$ python3 -q
>>> import numpy as np
>>> np.set_printoptions(precision=1, suppress=True, linewidth=160)
>>> W0 = np.load("block4.npy")
>>> W0
array([[ 0, -2,  0,  2,  1,  3,  2],
       [ 0,  0,  2, -3,  1,  0,  0],
       [ 0,  0,  0,  2, -1,  2,  1],
       [ 0,  0,  0,  0,  1, -3, -1],
       [ 0,  0,  0,  0,  0, -2,  0],
       [ 0,  0,  0,  0,  0,  0, -2],
       [ 0,  0,  0,  0,  0,  0,  0]])
>>> rng = np.random.default_rng(76)
>>> labels = rng.permutation(7)
>>> labels
array([4, 2, 6, 1, 3, 5, 0])
>>> A2 = W0[labels][:, labels]
>>> np.allclose(A2, W0)
False
>>> A2 = np.array([[-2, 1, 2],
...     [-2, 0, 0],
...     [1, -2, -1],
...     [-2, 2, -2],
...     [2, -1, 0],
...     [1, 0, 2],
...     [-1, 1, 0]])
>>> np.einsum("ij->j", W0)
array([ 0, -2,  2,  1,  2,  0,  0])
>>> W0 @ A2
array([[  3,   5,   2],
       [ 10, -11,   4],
       [ -5,   6,   0],
       [  0,  -2,  -6],
       [ -2,   0,  -4],
       [  2,  -2,   0],
       [  0,   0,   0]])
>>> np.einsum("ik,kj->ij", W0, A2)
array([[  3,   5,   2],
       [ 10, -11,   4],
       [ -5,   6,   0],
       [  0,  -2,  -6],
       [ -2,   0,  -4],
       [  2,  -2,   0],
       [  0,   0,   0]])
>>> np.linalg.matrix_rank(np.vstack([W0, A2.T]))
np.int64(7)
>>> np.vstack([W0, A2.T]).shape
(10, 7)
>>> left, s, Vt = np.linalg.svd(W0)
>>> V = Vt[:(s > 1e-8).sum()]
>>> x0 = W0[1] + 4 * W0[2] + rng.integers(2) * np.eye(7)[6]
>>> x0
array([ 0.,  0.,  2.,  5., -3.,  8.,  5.])
>>> np.round(np.linalg.norm(x0 - V.T @ V @ x0), 1)
np.float64(0.0)
>>> np.round(V.T @ V, 1) + 0
array([[0., 0., 0., 0., 0., 0., 0.],
       [0., 1., 0., 0., 0., 0., 0.],
       [0., 0., 1., 0., 0., 0., 0.],
       [0., 0., 0., 1., 0., 0., 0.],
       [0., 0., 0., 0., 1., 0., 0.],
       [0., 0., 0., 0., 0., 1., 0.],
       [0., 0., 0., 0., 0., 0., 1.]])
>>> W = np.array([[-2, 2, -2, -2, -2, 1],
...     [0, -2, -1, 0, 0, 2],
...     [-1, 1, -1, 0, -1, 1],
...     [0, 0, 2, -1, 2, 2],
...     [-2, 0, 1, 1, 2, -2],
...     [1, -1, 1, -2, 1, -2],
...     [2, -1, -1, 1, -2, -1]])
>>> c = np.array([0, 2, 1, 2, 0, 1])
>>> act = np.maximum(W0 @ W + c, 0)
>>> np.linalg.matrix_rank(act)
np.int64(6)
>>> act
array([[5, 1, 9, 0, 5, 0],
       [0, 4, 0, 6, 0, 0],
       [6, 0, 5, 0, 2, 2],
       [0, 6, 0, 8, 1, 6],
       [0, 4, 0, 6, 0, 5],
       [0, 4, 3, 0, 4, 3],
       [0, 2, 1, 2, 0, 1]])
>>> (act > 0).astype(int)
array([[1, 1, 1, 0, 1, 0],
       [0, 1, 0, 1, 0, 0],
       [1, 0, 1, 0, 1, 1],
       [0, 1, 0, 1, 1, 1],
       [0, 1, 0, 1, 0, 1],
       [0, 1, 1, 0, 1, 1],
       [0, 1, 1, 1, 0, 1]])
>>> C = np.array([[0, -1, -3],
...     [-1, 2, 3],
...     [-1, 1, 3],
...     [-3, 0, -1],
...     [3, 0, 1],
...     [-3, -1, 2]])
>>> (act @ C).round(6).argmax(axis=1)
array([2, 1, 2, 2, 2, 2, 2])
>>> data = np.load("case9.npy")
>>> data.round(1) + 0
array([[-0.5,  1.5,  0.5, -0.2, -1.7, -0.5],
       [ 0.6,  0.8,  0.7, -0.6, -2.5,  0.3],
       [-0.9,  0.8,  0.8, -2.2, -2.5,  0.9],
       [-0.6, -1.9, -0.4,  0.3,  1.2, -1.4],
       [ 1.1, -1.6, -0.4, -0.4,  1.5, -0.9],
       [-1.9, -0.1,  0.3,  0.4, -0.6, -0.9],
       [-0.9,  1.2, -1.9,  1.5,  5.3, -0.6],
       [ 0. , -0.8,  1.4, -0.5, -4.2, -1.3],
       [-1.8, -1.4,  1.6,  1. , -5. , -0.3],
       [ 0. , -0.8, -0.2,  1.4,  0. , -0.2],
       [-0.4, -0.4,  1. ,  0.8, -3.2, -0.3],
       [ 0.7, -0.1, -1.1,  0. ,  3.5,  0.3],
       [-0.5,  0.3, -1. , -1. ,  3.3, -0.1],
       [-1.6, -1.2, -0.8, -1.2,  2.1, -0.9],
       [-0.6,  0.2,  0.2, -0.5, -0.6, -1.6],
       [-0.8,  1. , -0.2,  0.8,  0.2,  1.9],
       [-0.5, -1.3, -0.6, -0.3,  1.9, -0.2],
       [-0.6,  0.8, -0.2,  0.8,  0.6, -0.1],
       [-0.6, -1.5,  0.6,  0.8, -1.9, -1. ],
       [-0.1, -0.6,  0. , -1.2, -0.1,  1.2],
       [ 1.4, -1.1,  0. ,  0.5,  0.4,  0.2],
       [ 0. ,  2.3, -1.4,  0.3,  4.2,  0.1],
       [-1.1,  0.3, -1.3,  0.4,  3.7,  0.5],
       [ 0.8, -0.8,  1.2, -0.3, -3.6, -0.8]])
>>> A2 = data / np.sqrt((data ** 2).mean(axis=1, keepdims=True))
>>> np.linalg.norm(A2, axis=1)
array([2.4, 2.4, 2.4, 2.4, 2.4, 2.4, 2.4, 2.4, 2.4, 2.4, 2.4, 2.4, 2.4, 2.4, 2.4, 2.4, 2.4, 2.4, 2.4, 2.4, 2.4, 2.4, 2.4, 2.4])
>>> A2[8]
array([-0.8, -0.6,  0.7,  0.4, -2.1, -0.1])
>>> np.round(data - data.mean(axis=1, keepdims=True), 1) + 0
array([[-0.3,  1.7,  0.7,  0. , -1.6, -0.3],
       [ 0.7,  0.9,  0.8, -0.5, -2.4,  0.4],
       [-0.4,  1.3,  1.3, -1.7, -2. ,  1.4],
       [-0.1, -1.4,  0.1,  0.8,  1.7, -0.9],
       [ 1.2, -1.5, -0.3, -0.3,  1.6, -0.8],
       [-1.4,  0.4,  0.8,  0.9, -0.1, -0.4],
       [-1.7,  0.4, -2.7,  0.7,  4.5, -1.4],
       [ 0.9,  0.1,  2.3,  0.4, -3.3, -0.4],
       [-0.8, -0.4,  2.6,  2. , -4. ,  0.7],
       [ 0. , -0.8, -0.2,  1.4,  0. , -0.2],
       [ 0. ,  0. ,  1.4,  1.2, -2.8,  0.1],
       [ 0.2, -0.6, -1.6, -0.5,  2.9, -0.2],
       [-0.7,  0.1, -1.2, -1.2,  3.1, -0.3],
       [-1. , -0.6, -0.2, -0.6,  2.7, -0.3],
       [-0.1,  0.7,  0.7,  0. , -0.1, -1.1],
       [-1.3,  0.5, -0.7,  0.3, -0.2,  1.4],
       [-0.3, -1.1, -0.4, -0.1,  2. ,  0. ],
       [-0.8,  0.6, -0.4,  0.6,  0.4, -0.3],
       [ 0. , -0.9,  1.2,  1.4, -1.3, -0.4],
       [ 0. , -0.5,  0.1, -1.1,  0. ,  1.3],
       [ 1.2, -1.3, -0.2,  0.3,  0.1,  0. ],
       [-0.9,  1.4, -2.3, -0.6,  3.3, -0.8],
       [-1.5, -0.1, -1.7,  0. ,  3.3,  0.1],
       [ 1.4, -0.2,  1.8,  0.3, -3. , -0.2]])
>>> cen = data - data.mean(axis=0)
>>> V = np.linalg.svd(cen)[2][:5]
>>> A2 = cen - cen @ V.T @ V
>>> np.round(A2.std(axis=0), 1) + 0
array([0. , 0. , 0.1, 0. , 0. , 0. ])
>>> th = np.radians(36)
>>> Rm = np.eye(7)
>>> Rm[5, 5] = Rm[4, 4] = np.cos(th)
>>> Rm[5, 4], Rm[4, 5] = -np.sin(th), np.sin(th)
>>> Rm
array([[ 1. ,  0. ,  0. ,  0. ,  0. ,  0. ,  0. ],
       [ 0. ,  1. ,  0. ,  0. ,  0. ,  0. ,  0. ],
       [ 0. ,  0. ,  1. ,  0. ,  0. ,  0. ,  0. ],
       [ 0. ,  0. ,  0. ,  1. ,  0. ,  0. ,  0. ],
       [ 0. ,  0. ,  0. ,  0. ,  0.8,  0.6,  0. ],
       [ 0. ,  0. ,  0. ,  0. , -0.6,  0.8,  0. ],
       [ 0. ,  0. ,  0. ,  0. ,  0. ,  0. ,  1. ]])
>>> A2 = W0 @ Rm.T
>>> np.allclose(W0 @ W0.T, A2 @ A2.T)
True
>>> A2
array([[ 0. , -2. ,  0. ,  2. ,  2.6,  1.8,  2. ],
       [ 0. ,  0. ,  2. , -3. ,  0.8, -0.6,  0. ],
       [ 0. ,  0. ,  0. ,  2. ,  0.4,  2.2,  1. ],
       [ 0. ,  0. ,  0. ,  0. , -1. , -3. , -1. ],
       [ 0. ,  0. ,  0. ,  0. , -1.2, -1.6,  0. ],
       [ 0. ,  0. ,  0. ,  0. ,  0. ,  0. , -2. ],
       [ 0. ,  0. ,  0. ,  0. ,  0. ,  0. ,  0. ]])
>>> np.abs(A2 - W0).max(axis=0)
array([0. , 0. , 0. , 0. , 2. , 1.2, 0. ])
>>> A2 = np.array([[9, 5, 7, 6, 9]])
>>> mat = A2.T @ A2
>>> mat
array([[81, 45, 63, 54, 81],
       [45, 25, 35, 30, 45],
       [63, 35, 49, 42, 63],
       [54, 30, 42, 36, 54],
       [81, 45, 63, 54, 81]])
>>> round(np.linalg.det(mat), 1)
np.float64(0.0)
>>> np.allclose(mat, mat.T)
True
>>> np.round(np.sort(np.abs(np.linalg.eigvals(mat))), 1) + 0
array([  0.,   0.,   0.,   0., 272.])
>>> mat @ mat
array([[22032, 12240, 17136, 14688, 22032],
       [12240,  6800,  9520,  8160, 12240],
       [17136,  9520, 13328, 11424, 17136],
       [14688,  8160, 11424,  9792, 14688],
       [22032, 12240, 17136, 14688, 22032]])
>>> w, V = np.linalg.eigh(mat)
>>> x0 = np.array([2, 4, 4, 5, 2])
>>> V * np.maximum(w, 0) @ V.T
array([[81., 45., 63., 54., 81.],
       [45., 25., 35., 30., 45.],
       [63., 35., 49., 42., 63.],
       [54., 30., 42., 36., 54.],
       [81., 45., 63., 54., 81.]])
>>> np.round(np.linalg.eigvalsh(mat[1:, 1:]), 1) + 0
array([  0.,   0.,   0., 191.])
>>> np.abs(mat).sum(axis=1).max(), np.abs(w).max()
(np.int64(324), np.float64(272.0))
>>> V * np.abs(w) @ V.T
array([[81., 45., 63., 54., 81.],
       [45., 25., 35., 30., 45.],
       [63., 35., 49., 42., 63.],
       [54., 30., 42., 36., 54.],
       [81., 45., 63., 54., 81.]])
>>> m1 = np.array([[1, 0, 0, 0, 0],
...     [3, 1, 0, 0, 0],
...     [0, 3, 1, 0, 0],
...     [0, 0, 3, 1, 0],
...     [3, 1, 3, 3, 1]])
>>> x0 = np.array([2, 2, 0, 3, 2, 0])
>>> rhs = data @ x0
>>> np.round(np.linalg.solve(data.T @ data, data.T @ rhs), 1) + 0
array([2., 2., 0., 3., 2., 0.])
>>> rhs
array([ -2. ,  -3.9, -11.8,  -1.6,   0.8,  -4. ,  15.7, -11.4, -13.4,   2.6,  -5.6,   8.1,   3.2,  -5. ,  -3.5,   3.3,  -0.8,   4. ,  -5.7,  -5.2,   2.8,
        14. ,   7. ,  -8.1])
>>> rhs = rhs + 0.3 * rng.normal(size=24)
>>> rhs
array([ -1.7,  -4.4, -11.6,  -1.2,   1.3,  -4.5,  15.5, -11.3, -13.3,   2.3,  -5.2,   8.1,   3.1,  -5.2,  -3. ,   2.9,  -0.3,   3.9,  -5.8,  -5.3,   2.9,
        13.9,   6.8,  -7.7])
>>> c, *_ = np.linalg.lstsq(data, rhs)
>>> c
array([ 2.1,  2. ,  0.5,  2.9,  2.1, -0.1])
>>> A2 = m1 / np.linalg.norm(m1, axis=1, keepdims=True)
>>> C2 = A2 @ A2.T
>>> np.round(np.degrees(np.arccos(np.clip(C2[1, 2], -1, 1))), 1)
np.float64(72.5)
>>> np.argwhere(np.triu(np.abs(C2) > 0.95, 1))
array([], shape=(0, 2), dtype=int64)
>>> (C2 - 2 * np.eye(5)).round(6).argmax(axis=1)
array([1, 0, 4, 4, 3])
>>> O = m1.astype(float).copy()
>>> for j in range(5):
...     O[:, j] -= O[:, :j] @ (O[:, :j].T @ O[:, j])
...     O[:, j] /= np.linalg.norm(O[:, j])
... 
>>> np.round(O.T @ O, 1) + 0
array([[1., 0., 0., 0., 0.],
       [0., 1., 0., 0., 0.],
       [0., 0., 1., 0., 0.],
       [0., 0., 0., 1., 0.],
       [0., 0., 0., 0., 1.]])
>>> np.round(O.T @ m1, 1) + 0
array([[4.4, 1.4, 2.1, 2.1, 0.7],
       [0. , 3. , 1. , 0.1, 0. ],
       [0. , 0. , 3.7, 2.1, 0.4],
       [0. , 0. , 0. , 1.2, 0.6],
       [0. , 0. , 0. , 0. , 0. ]])
>>> O.round(1) + 0
array([[ 0.2, -0.1, -0.1, -0.2,  0.9],
       [ 0.7,  0. , -0.4, -0.5, -0.3],
       [ 0. ,  1. ,  0. ,  0. ,  0.1],
       [ 0. ,  0. ,  0.8, -0.6, -0.1],
       [ 0.7,  0. ,  0.4,  0.6,  0. ]])
>>> J = np.diag(10 * np.array([1, 3, 0, 3])) + np.array([[4, 4, 3, -1], [3, 4, 4, -5], [-6, 6, 5, 7], [2, -8, 0, 0]])
>>> J
array([[14,  4,  3, -1],
       [ 3, 34,  4, -5],
       [-6,  6,  5,  7],
       [ 2, -8,  0, 30]])
>>> labels = rng.permutation(4)
>>> labels
array([1, 2, 3, 0])
>>> A2 = J[labels][:, labels]
>>> np.allclose(A2, J)
False
>>> np.trace(A2)
np.int64(83)
>>> np.sort(np.abs(np.linalg.eigvals(A2)))
array([ 6.3, 11. , 26.9, 38.8])
>>> w, V = np.linalg.eig(J)
>>> np.round(np.prod(w), 1)
np.float64(72256.0)
>>> np.sort(np.linalg.eigvals(J.T))
array([ 6.3, 11. , 26.9, 38.8])
>>> np.round(J @ V[:, 0] - w[0] * V[:, 0], 1) + 0
array([0., 0., 0., 0.])
>>> x0 = np.array([5, 7, -3, 1])
>>> h = np.maximum(J @ x0, 0)
>>> np.maximum(J @ (3 * x0), 0)
array([264, 708,  12,   0])
>>> np.maximum(J @ x0, 0) - np.maximum(-J @ x0, 0)
array([ 88, 236,   4, -16])
>>> J @ J
array([[ 188,  218,   73,  -43],
       [ 110, 1232,  165, -295],
       [ -82,  154,   31,  221],
       [  64, -504,  -26,  938]])
>>> np.linalg.matrix_power(J, 2)
array([[ 188,  218,   73,  -43],
       [ 110, 1232,  165, -295],
       [ -82,  154,   31,  221],
       [  64, -504,  -26,  938]])
>>> round(float(np.linalg.det(J)), 1)
72256.0
>>> (J - J.T) / 2
array([[ 0. ,  0.5,  4.5, -1.5],
       [-0.5,  0. , -1. ,  1.5],
       [-4.5,  1. ,  0. ,  3.5],
       [ 1.5, -1.5, -3.5,  0. ]])
>>> np.sort(np.abs(np.linalg.eigvals(J)))
array([ 6.3, 11. , 26.9, 38.8])
>>> np.allclose(J, J.T)
False
>>> K = np.load("m.npy")
>>> K
array([[ 0.1,  0.8,  0.6, -1.9, -0.8,  0.3],
       [-0.2,  1. ,  0.2, -2.3, -1.4,  0.3],
       [-0.2,  1.4,  0. , -2.1, -1.3,  0.3],
       [-0.1,  1. , -0.3, -2.2, -1.1, -0.2],
       [ 0.2,  0.9,  0. , -1.3, -0.7, -0.4],
       [ 0.4,  1.5,  0.7, -1.6, -1.5,  0.3],
       [-0.5,  1.2,  0.1, -1.6, -0.7,  0.3],
       [ 0. ,  1.3, -0.1, -1.9, -1. , -0.3],
       [ 1.7,  0.7, -2.2,  1. ,  1.2, -2.3],
       [ 0.6, -0.6, -1.9,  0.8,  1.3, -1.6],
       [ 0.7, -0.1, -1.8,  1.1,  1.2, -1.9],
       [ 1.3, -0.2, -2. ,  1.2,  1. , -1.9],
       [ 1.2,  0.1, -1.6,  0.9,  0.4, -1.1],
       [ 1.4, -0.1, -1.9,  1.4,  1.1, -1.9],
       [ 0.9,  0.1, -2.5,  1.2,  0.7, -2.1],
       [ 1.3,  0.2, -1.8,  1.2,  0.9, -2.6]])
>>> cen = (K - K.mean(axis=0)) / K.std(axis=0)
>>> np.argwhere(np.abs(cen) > 2)
array([], shape=(0, 2), dtype=int64)
>>> c = np.linalg.lstsq(np.delete(cen, 2, axis=1), cen[:, 2])[0]
>>> np.abs(c).argmax()
np.int64(4)
>>> np.round(1 - np.var(cen[:, 2] - np.delete(cen, 2, axis=1) @ c), 1)
np.float64(0.9)
>>> cen = K - K.mean(axis=0)
>>> V = np.linalg.svd(cen)[2][:2]
>>> A2 = cen - cen @ V.T @ V
>>> np.diag(V.T @ V)
array([0.4, 0.5, 0.2, 0.4, 0.3, 0.3])
>>> np.round(np.cov(cen @ V.T, rowvar=False), 1) + 0
array([[6.6, 0. ],
       [0. , 0.2]])
>>> C2 = np.cov(K, rowvar=False)
>>> K.std(axis=0)
array([0.7, 0.6, 1.1, 1.5, 1.1, 1.1])
>>> np.corrcoef(K.T)
array([[ 1. , -0.7, -0.8,  0.9,  0.8, -0.9],
       [-0.7,  1. ,  0.8, -0.9, -0.9,  0.8],
       [-0.8,  0.8,  1. , -0.9, -0.9,  1. ],
       [ 0.9, -0.9, -0.9,  1. ,  1. , -0.9],
       [ 0.8, -0.9, -0.9,  1. ,  1. , -0.9],
       [-0.9,  0.8,  1. , -0.9, -0.9,  1. ]])
>>> C2.shape
(6, 6)
>>> np.round(np.linalg.eigvalsh(C2)[::-1], 1) + 0
array([6.6, 0.2, 0.1, 0.1, 0. , 0. ])
>>> np.polyfit(K[:, 2], K[:, 5], 1)
array([ 0.9, -0.1])
>>> np.median(K, axis=0)
array([ 0.5,  0.8, -1. , -0.2, -0.1, -0.8])
>>> C2
array([[ 0.5, -0.3, -0.6,  1. ,  0.6, -0.7],
       [-0.3,  0.4,  0.6, -0.9, -0.6,  0.6],
       [-0.6,  0.6,  1.3, -1.7, -1.2,  1.2],
       [ 1. , -0.9, -1.7,  2.4,  1.6, -1.6],
       [ 0.6, -0.6, -1.2,  1.6,  1.2, -1.1],
       [-0.7,  0.6,  1.2, -1.6, -1.1,  1.2]])
>>> np.argsort(-K.std(axis=0).round(6), kind="stable")
array([3, 2, 5, 4, 0, 1])
